In [1]: import numpy as np

In [2]: np.set_printoptions(precision=3, suppress=True, linewidth=140, legacy="1.25")

In [3]: def rd(a):
   ...:     return np.round(a, 3) + 0
   ...: 

In [4]: E = np.load("x.npy")

In [5]: print(E)
[[1 0 0 0 0 0 0 0 0 0 0 0]
 [0 0 0 0 0 0 0 0 0 0 0 0]
 [0 0 2 0 0 0 0 0 0 0 0 0]
 [0 0 0 0 0 0 0 0 0 0 0 0]
 [0 0 0 0 0 0 0 0 0 0 0 0]
 [0 0 0 0 0 2 0 0 0 0 0 0]
 [0 0 0 0 0 0 2 0 0 0 0 0]
 [0 0 0 0 0 0 0 1 0 0 0 0]
 [0 0 0 0 0 0 0 0 0 0 0 0]
 [0 0 0 0 0 0 0 0 0 2 0 0]
 [0 0 0 0 0 0 0 0 0 0 1 0]
 [0 0 0 0 0 0 0 0 0 0 0 2]]

In [6]: print(E @ E)
[[1 0 0 0 0 0 0 0 0 0 0 0]
 [0 0 0 0 0 0 0 0 0 0 0 0]
 [0 0 4 0 0 0 0 0 0 0 0 0]
 [0 0 0 0 0 0 0 0 0 0 0 0]
 [0 0 0 0 0 0 0 0 0 0 0 0]
 [0 0 0 0 0 4 0 0 0 0 0 0]
 [0 0 0 0 0 0 4 0 0 0 0 0]
 [0 0 0 0 0 0 0 1 0 0 0 0]
 [0 0 0 0 0 0 0 0 0 0 0 0]
 [0 0 0 0 0 0 0 0 0 4 0 0]
 [0 0 0 0 0 0 0 0 0 0 1 0]
 [0 0 0 0 0 0 0 0 0 0 0 4]]

In [7]: print(rd(np.sort(np.linalg.eigvals(E))))
[0. 0. 0. 0. 1. 1. 1. 2. 2. 2. 2. 2.]

In [8]: vals, evecs = np.linalg.eigvalsh(E)
---------------------------------------------------------------------------
ValueError                                Traceback (most recent call last)
Cell In[8], line 1
----> 1 vals, evecs = np.linalg.eigvalsh(E)

ValueError: too many values to unpack (expected 2)

In [9]: vals, evecs = np.linalg.eigh(E)

In [10]: print(evecs.T @ E @ evecs)
[[0. 0. 0. 0. 0. 0. 0. 0. 0. 0. 0. 0.]
 [0. 0. 0. 0. 0. 0. 0. 0. 0. 0. 0. 0.]
 [0. 0. 0. 0. 0. 0. 0. 0. 0. 0. 0. 0.]
 [0. 0. 0. 0. 0. 0. 0. 0. 0. 0. 0. 0.]
 [0. 0. 0. 0. 1. 0. 0. 0. 0. 0. 0. 0.]
 [0. 0. 0. 0. 0. 1. 0. 0. 0. 0. 0. 0.]
 [0. 0. 0. 0. 0. 0. 1. 0. 0. 0. 0. 0.]
 [0. 0. 0. 0. 0. 0. 0. 2. 0. 0. 0. 0.]
 [0. 0. 0. 0. 0. 0. 0. 0. 2. 0. 0. 0.]
 [0. 0. 0. 0. 0. 0. 0. 0. 0. 2. 0. 0.]
 [0. 0. 0. 0. 0. 0. 0. 0. 0. 0. 2. 0.]
 [0. 0. 0. 0. 0. 0. 0. 0. 0. 0. 0. 2.]]

In [11]: print(np.unique(vals.round(6) + 0, return_counts=True)[1])
[4 3 5]

In [12]: print(rd(np.linalg.eigvalsh(E + 2 * np.eye(12))))
[2. 2. 2. 2. 3. 3. 3. 4. 4. 4. 4. 4.]

In [13]: print(rd(np.linalg.svd(E, compute_uv=False)))
[2. 2. 2. 2. 2. 1. 1. 1. 0. 0. 0. 0.]

In [14]: print((vals > 1e-8).sum(), (vals < -1e-8).sum())
8 0
